% python3 -q
>>> import numpy as np
>>> np.set_printoptions(suppress=True, linewidth=200)
>>> M = np.load("mat.npy")
>>> print(M)
[[14.04  3.26 12.44  7.13 12.02 11.29  9.24  9.83]
 [15.41  2.22 12.74  3.52 13.91 11.02  9.62  9.54]
 [12.74  1.74 11.02  4.42 10.91 11.78  7.97  7.05]
 [15.3   5.02 11.66  6.4  11.89 12.13  8.92  8.78]
 [14.56  3.79 11.52  6.63 11.93 10.45  8.32  7.71]
 [13.71  3.92 12.33  5.9  12.54 13.02  7.59  9.76]
 [14.64  2.81 13.57  5.76 12.18 12.02  8.62  7.35]
 [16.35  2.97 11.52  5.45 12.39 10.78  9.47  8.17]
 [14.97  1.89 11.77  4.92 11.68 13.03  7.72  9.47]
 [15.74  3.18 13.92  5.02 11.55 13.18  7.29 10.75]]
>>> P = M @ np.linalg.solve(M.T @ M, M.T)
>>> print(round(float(np.trace(P)), 2))
8.0
>>> print(np.round(P @ M[:, 4], 2))
[12.02 13.91 10.91 11.89 11.93 12.54 12.18 12.39 11.68 11.55]
>>> print(np.allclose(P @ P, P))
True
>>> Y = np.array([[1, 0, 5],
...     [4, 5, 2],
...     [0, 0, 2],
...     [1, 5, 0],
...     [0, 2, 2],
...     [5, 1, 0],
...     [0, 0, 1],
...     [1, 1, 5]])
>>> print(np.linalg.matrix_rank(M @ Y))
3
>>> W1 = np.array([[4, 1, 0, 9, 2],
...     [5, 8, 1, 6, 5],
...     [9, 5, 0, 0, 5],
...     [2, 8, 2, 1, 7],
...     [8, 6, 6, 9, 3],
...     [0, 9, 8, 9, 5],
...     [6, 2, 1, 2, 3],
...     [9, 4, 0, 6, 3]])
>>> coef = np.array([2, 0, 1, 5, 9])
>>> act = np.maximum(M @ W1 + coef, 0)
>>> print(np.linalg.matrix_rank(act))
5
>>> C = np.array([[-2, -3], [1, -3], [-3, 0], [-3, -1], [1, -1]])
>>> print((act @ C).round(6).argmax(axis=1))
[0 0 0 0 0 0 0 0 0 0]
>>> O, Rm = np.linalg.qr(M)
>>> print(O.shape, Rm.shape)
(10, 8) (8, 8)
>>> print(np.round(O.T @ O, 2) + 0)
[[1. 0. 0. 0. 0. 0. 0. 0.]
 [0. 1. 0. 0. 0. 0. 0. 0.]
 [0. 0. 1. 0. 0. 0. 0. 0.]
 [0. 0. 0. 1. 0. 0. 0. 0.]
 [0. 0. 0. 0. 1. 0. 0. 0.]
 [0. 0. 0. 0. 0. 1. 0. 0.]
 [0. 0. 0. 0. 0. 0. 1. 0.]
 [0. 0. 0. 0. 0. 0. 0. 1.]]
>>> print(np.round(abs(Rm[0, 0]), 2), round(np.linalg.norm(M[:, 0]), 2))
46.74 46.74
>>> print(np.allclose(Rm.T @ Rm, M.T @ M))
True
